% python3 -q
>>> import numpy as np
>>> import numpy.linalg as la
>>> np.set_printoptions(precision=3, suppress=True, linewidth=200, floatmode="fixed")
>>> J = np.tanh(np.array([[-0.9, -0.5, -0.1, 0.1],
...     [-1.4, 0.7, 1.6, 0.1],
...     [1.2, -1.6, -0.2, -2.4],
...     [-0.3, -0.9, -0.9, -1.4],
...     [-0.7, -0.8, -1.3, -1.8],
...     [0.7, -3.3, -0.5, -0.3],
...     [2.0, 1.1, 0.5, 0.0],
...     [0.5, -0.7, 1.8, 1.4],
...     [-0.8, 0.2, -0.8, 0.4],
...     [-0.1, -1.0, -1.4, -0.2],
...     [-0.6, -0.5, -0.1, -1.2],
...     [-0.9, 0.0, 1.0, 0.3],
...     [0.2, 1.2, 2.6, 3.2],
...     [0.0, -0.7, 0.0, 1.2]]) @ np.array([[0.0, -0.5, -0.1, -0.2, 1.4, 1.0, -2.7],
...     [-1.1, -1.6, 0.1, -1.1, 0.6, -0.1, 0.9],
...     [0.8, 0.4, 1.5, 0.1, 1.2, 0.1, -1.9],
...     [-0.6, 1.5, -0.7, -0.2, -0.6, 1.2, 1.7]]))
>>> print(J)
[[ 0.388  0.876 -0.178  0.604 -0.940 -0.629  0.982]
 [ 0.422  0.354  0.988 -0.336  0.310 -0.831  0.912]
 [ 0.995 -0.938  0.800  0.963  0.958 -0.912 -1.000]
 [ 0.804 -0.701 -0.405  0.845 -0.834 -0.963 -0.585]
 [ 0.726 -0.920 -0.604  0.848 -0.960 -0.994  0.523]
 [ 0.998  1.000 -0.735  0.998 -0.890  0.551 -1.000]
 [-0.670 -0.988  0.578 -0.915  0.999  0.960 -1.000]
 [ 0.879  0.999  0.922  0.515  0.922  0.985 -0.995]
 [-0.800  0.345 -0.881 -0.217 -0.976 -0.397  1.000]
 [ 0.100  0.658 -0.967  0.770 -0.980 -0.363  0.934]
 [ 0.831 -0.629  0.604  0.716 -0.493 -0.964 -0.592]
 [ 0.551  0.862  0.881  0.217 -0.235 -0.414  0.778]
 [-0.821  0.999  0.943 -0.940  0.976  1.000  0.778]
 [ 0.050  0.994 -0.721  0.485 -0.814  0.907  0.887]]
>>> D = la.norm(J[:, None] - J[None], axis=-1)
>>> print(np.unravel_index(D.round(6).argmax(), D.shape))
(np.int64(3), np.int64(12))
>>> print((D + 1e9 * np.eye(14)).round(6).argmin(axis=1))
[ 9 11 10 10  3 13 12  5  9  0  3  1  1  9]
>>> print(D[4].round(6).argsort(kind="stable")[:4])
[ 4  3 10  9]
>>> C2 = np.cov(J, rowvar=False)
>>> print(la.eigvalsh(C2)[::-1])
[1.649 1.400 0.717 0.517 0.070 0.042 0.014]
>>> print(np.polyfit(J[:, 6], J[:, 4], 1))
[-0.388 -0.166]
>>> print(C2.shape)
(7, 7)
>>> Z = J[[10, 4]].astype(float)
>>> for _ in range(7):
...     labels = la.norm(J[:, None] - Z, axis=-1).argmin(axis=1)
...     Z = np.array([J[labels == j].mean(axis=0) for j in range(2)])
... 
>>> print(labels)
[1 0 0 0 1 0 0 0 1 1 0 0 0 1]
>>> print(Z[1] - Z[0])
[-0.351  0.285 -1.179  0.269 -1.124 -0.230  1.166]
>>> print(np.bincount(labels))
[9 5]
>>> M2 = J / np.sqrt((J ** 2).mean(axis=1, keepdims=True))
>>> print(la.matrix_rank(J - J.mean(axis=1, keepdims=True)))
6
>>> print(la.matrix_rank(M2) == la.matrix_rank(J))
True
>>> labels = J[:, 1] > np.median(J[:, 1])
>>> f = J[labels].mean(axis=0) - J[~labels].mean(axis=0)
>>> print(f)
[-0.023  1.409 -0.134  0.106 -0.138  0.877  0.444]
>>> print(round((((J - J.mean(axis=0)) @ f > 0) == labels).mean(), 3))
0.929
>>> F = np.array([[-4, 4, -5, 2, -5, 4, 5],
...     [2, 2, 5, 0, 5, 2, 5],
...     [5, 5, -5, -1, -1, 2, 0]])
>>> print(F)
[[-4  4 -5  2 -5  4  5]
 [ 2  2  5  0  5  2  5]
 [ 5  5 -5 -1 -1  2  0]]
>>> M2 = F / np.sqrt((F ** 2).mean(axis=1, keepdims=True))
>>> print(la.matrix_rank(M2) == la.matrix_rank(F))
True
>>> print(la.matrix_rank(F - F.mean(axis=1, keepdims=True)))
3
>>> def softmax(z):
...     e = np.exp(z - z.max(axis=-1, keepdims=True))
...     return e / e.sum(axis=-1, keepdims=True)
... 
>>> print(softmax(F).sum(axis=1))
[1.000 1.000 1.000]
>>> print(softmax(F[1] + -1))
[0.016 0.016 0.317 0.002 0.317 0.016 0.317]
>>> scores = F @ F.T / np.sqrt(7)
>>> print(softmax(scores).round(6).argmax(axis=1))
[0 1 2]
>>> print(np.round(softmax(scores)[1] @ F, 3) + 0)
[2.000 2.000 5.000 0.000 5.000 2.000 5.000]
>>> print(np.round(softmax(scores + np.triu(np.full(scores.shape, -np.inf), 1)), 3) + 0)
[[1.000 0.000 0.000]
 [0.000 1.000 0.000]
 [0.000 0.000 1.000]]
>>> M2 = F / la.norm(F, axis=1, keepdims=True)
>>> C2 = M2 @ M2.T
>>> print(np.round(np.degrees(np.arccos(np.clip(C2[2, 0], -1, 1))), 3))
69.21
>>> print((np.abs(C2) > 0.9).astype(int))
[[1 0 0]
 [0 1 0]
 [0 0 1]]
>>> print(F.sum(axis=1))
[ 1 21  5]
>>> print(np.diff(F, axis=0))
[[  6  -2  10  -2  10  -2   0]
 [  3   3 -10  -1  -6   0  -5]]
>>> print(np.count_nonzero(F))
19
>>> print(round(la.norm(F), 3))
17.176
>>> print(la.svd(F, compute_uv=False))
[12.314  9.081  7.804]
>>> print(np.abs(F).max())
5
>>> E = np.load("m.npy")
>>> print(E)
[[-18   0   1   1   1]
 [ -2  10  -2   2   2]
 [  0   1  -8  -2   0]
 [  1   0   2  -9   0]
 [  2  -2  -1  -1 -19]]
>>> print(la.matrix_power(E, 4))
[[110444  -1160  -9778 -14088 -25442]
 [ 10644   8470  -1844  -1020  -9880]
 [ -2610    414   2330   5076    978]
 [-10830    322  -3790   5738   1330]
 [-49212   7890  13710  15516 131258]]
>>> print(round(float(la.det(E)), 3))
246700.0
>>> print(np.trace(E))
-44
>>> print(np.allclose(E @ E.T, E.T @ E))
False
>>> data = np.load("out17.npy")
>>> print(data)
[[  7   0  -5]
 [  2   6 -12]
 [  8   6 -19]
 [ 12   4 -17]
 [ 15  11 -25]
 [ 19  16 -33]
 [ 14  11 -40]
 [ 22  18 -49]
 [ 31  20 -56]
 [ 37  28 -50]
 [ 45  22 -41]
 [ 51  27 -42]
 [ 56  25 -33]
 [ 59  24 -25]
 [ 53  33 -16]
 [ 47  27 -15]
 [ 45  19 -13]
 [ 37  18  -9]]
>>> labels = data[:, 0] > np.median(data[:, 0])
>>> f = data[labels].mean(axis=0) - data[~labels].mean(axis=0)
>>> print((((data - data.mean(axis=0)) @ f > 0) == labels).mean())
1.0
>>> W0 = np.load("run2.npy")
>>> print(W0)
[[ 2  1  1  0]
 [ 2  2  2  0]
 [ 2  4  3  1]
 [ 4  5  5  2]
 [ 4  5  5  2]
 [ 6  6  5  4]
 [ 6  7  5  6]
 [ 7  9  7  6]
 [ 8 10  7  7]
 [ 9 11  9  7]
 [11 11 11  9]
 [11 11 13  9]
 [12 13 14 10]
 [12 15 16 11]
 [12 17 16 11]
 [14 17 16 13]
 [14 19 18 13]
 [16 19 19 14]
 [17 21 19 14]
 [19 21 20 14]]
>>> M2 = W0 / la.norm(W0, axis=1, keepdims=True)
>>> C2 = M2 @ M2.T
>>> print(np.round(np.degrees(np.arccos(np.clip(C2[5, 12], -1, 1))), 3))
7.642
>>> print(la.norm(M2, axis=1))
[1.000 1.000 1.000 1.000 1.000 1.000 1.000 1.000 1.000 1.000 1.000 1.000 1.000 1.000 1.000 1.000 1.000 1.000 1.000 1.000]
>>> print((C2 - 2 * np.eye(20)).round(6).argmax(axis=1))
[ 1  3  3  4  3  9  8  9  7  7 12 12 17 17 16 17 14 15 17 18]
>>> Ac = W0 - W0.mean(axis=0)
>>> vecs = la.svd(Ac)[2][:1]
>>> M2 = Ac - Ac @ vecs.T @ vecs
>>> print((Ac @ vecs.T).std(axis=0))
[11.100]
>>> print(np.cov(Ac @ vecs.T, rowvar=False))
129.69674334435135
>>> m1 = np.loadtxt("mat.csv", delimiter=",")
>>> print(m1)
[[ 1.000  1.000 -1.000 -1.000  1.000  1.000 -1.000 -1.000]
 [ 1.000 -1.000 -1.000  1.000  1.000 -1.000 -1.000  1.000]
 [ 1.000 -1.000  1.000 -1.000  1.000 -1.000  1.000 -1.000]]
>>> M2 = m1[0, 0] * m1[1:] - np.outer(m1[1:, 0], m1[0])
>>> print(M2)
[[ 0.000 -2.000  0.000  2.000  0.000 -2.000  0.000  2.000]
 [ 0.000 -2.000  2.000  0.000  0.000 -2.000  2.000  0.000]]
>>> print(la.matrix_rank(M2), la.matrix_rank(m1))
2 3
>>> print(m1[:, 0] / m1[0, 0])
[1.000 1.000 1.000]
>>> feats = np.load("block12.npy")
>>> print(feats)
[[ 0.835 -0.295  0.215  3.119 10.341 -1.704  5.547]
 [-0.818 -0.492  1.833  4.221  9.463 -1.481  4.017]
 [-0.225 -0.537 -0.886  7.548 10.489 -0.363  5.315]
 [-0.476  1.737 -1.462  4.774  8.083 -0.445  6.207]
 [-0.544 -0.047 -0.731  6.743  9.112  2.983  4.444]
 [-0.696 -0.278 -0.733  4.805  9.644  0.699  5.185]
 [-0.032 -0.730 -0.591  5.388 10.095 -0.012  5.665]
 [ 0.549  0.890  1.487  5.659 10.687  0.950  5.208]
 [ 1.573  1.026 -0.030  3.448 10.331  0.707  5.026]
 [ 0.099 -0.427 -0.671  4.580  7.830  1.288  4.801]
 [-1.209 -0.447  1.138  5.496 11.645 -0.694  2.409]
 [-0.461  0.014 -0.044  4.743 11.089  1.186  4.796]
 [-0.002  0.593  1.983  4.589  9.095 -1.052  3.756]
 [-0.032  1.587  0.925  4.806  9.441 -0.714  3.658]
 [-0.422 -0.147  0.632  3.294 11.148  0.446  4.991]
 [-0.711 -0.474 -1.861  5.554  7.787 -0.800  6.201]
 [-0.835 -2.802 -0.381  4.641 10.147  0.627  4.999]
 [-0.670  1.759  0.641  4.116 10.578  0.290  5.190]
 [-2.799 -0.189  0.918  4.511 10.694  1.074  5.932]
 [ 1.296 -0.171  2.005  3.954  9.620 -0.664  5.393]
 [-1.214  2.181 -1.042  4.311 11.347 -0.021  3.878]
 [-0.437  2.137  1.205  7.608 10.068  0.227  3.826]
 [-0.115 -0.813  0.814  6.317  8.983 -0.160  4.267]
 [ 1.291  0.335  0.369  5.884 10.286  0.530  7.274]
 [-1.693  1.867 -0.358  3.639  9.025  0.870  5.039]
 [-0.363  0.143  1.116  5.535  9.789  0.296  5.435]]
>>> x = np.array([-2, 1, -1, 1, -2, 0, -2])
>>> a = np.maximum(feats @ x, 0)
>>> print(np.tanh(feats @ x))
[-1.000 -1.000 -1.000 -1.000 -1.000 -1.000 -1.000 -1.000 -1.000 -1.000 -1.000 -1.000 -1.000 -1.000 -1.000 -1.000 -1.000 -1.000 -1.000 -1.000 -1.000 -1.000 -1.000 -1.000 -1.000 -1.000]
>>> theta = np.radians(30)
>>> R = np.eye(7)
>>> R[3, 3] = R[6, 6] = np.cos(theta)
>>> R[3, 6], R[6, 3] = -np.sin(theta), np.sin(theta)
>>> print(R)
[[ 1.000  0.000  0.000  0.000  0.000  0.000  0.000]
 [ 0.000  1.000  0.000  0.000  0.000  0.000  0.000]
 [ 0.000  0.000  1.000  0.000  0.000  0.000  0.000]
 [ 0.000  0.000  0.000  0.866  0.000  0.000 -0.500]
 [ 0.000  0.000  0.000  0.000  1.000  0.000  0.000]
 [ 0.000  0.000  0.000  0.000  0.000  1.000  0.000]
 [ 0.000  0.000  0.000  0.500  0.000  0.000  0.866]]
>>> M2 = J @ R.T
>>> print(la.svd(J, compute_uv=False), la.svd(M2, compute_uv=False))
[4.841 4.282 3.187 2.892 0.957 0.788 0.470] [4.841 4.282 3.187 2.892 0.957 0.788 0.470]
>>> print(np.abs(M2 - J).max(axis=0))
[0.000 0.000 0.000 0.623 0.000 0.000 0.633]
>>> print(np.allclose(la.norm(J, axis=1), la.norm(M2, axis=1)))
True
>>> print(round(float(la.det(R)), 3), round(np.trace(R), 3))
1.0 6.732
>>> C2 = np.cov(feats, rowvar=False)
>>> print(round(np.corrcoef(feats[:, 4], feats[:, 2])[0, 1], 3))
0.297
>>> print(np.median(feats, axis=0))
[-0.429 -0.097  0.292  4.758 10.082  0.259  5.032]
>>> print(feats.std(axis=0))
[0.921 1.120 1.054 1.157 1.006 0.978 0.975]
>>> print(np.argsort(-feats.std(axis=0).round(6), kind="stable"))
[3 1 2 4 5 6 0]
>>> print(la.eigvalsh(C2)[::-1])
[1.874 1.477 1.304 1.117 0.918 0.612 0.467]
>>> print(C2.shape)
(7, 7)
>>> C2 = feats.T @ feats
>>> print(la.svd(feats, compute_uv=False) ** 2)
[3842.107   46.859   35.037   32.389   27.526   18.852   12.108]
>>> print(la.matrix_rank(C2))
7
>>> print(np.allclose(C2, C2.T))
True
>>> print(np.diag(C2))
[  24.572   34.204   30.488  677.675 2563.024   25.493  659.422]
>>> print(la.eigvalsh(C2)[::-1])
[3842.107   46.859   35.037   32.389   27.526   18.852   12.108]
>>> rng = np.random.default_rng(986147)
>>> A = np.eye(4, dtype=int)[rng.permutation(4)] * np.array([-8, 1, 8, 9])
>>> print(A)
[[ 0  0  8  0]
 [ 0  1  0  0]
 [-8  0  0  0]
 [ 0  0  0  9]]
>>> x = np.array([2, 2, 4, -2])
>>> rhs = A @ x
>>> print(rhs)
[ 32   2 -16 -18]
>>> print(la.solve(A, rhs + A[:, 1]))
[ 2.000  3.000  4.000 -2.000]
>>> print(la.solve(A, A[:, 3]))
[-0.000  0.000  0.000  1.000]
>>> print(la.solve(A.T, A[1]))
[ 0.000  1.000 -0.000  0.000]
>>> labels = rng.permutation(4)
>>> print(labels)
[0 3 1 2]
>>> M2 = A[labels][:, labels]
>>> print(np.diag(M2))
[0 9 1 0]
>>> print(M2)
[[ 0  0  0  8]
 [ 0  9  0  0]
 [ 0  0  1  0]
 [-8  0  0  0]]
>>> print(np.trace(M2))
10
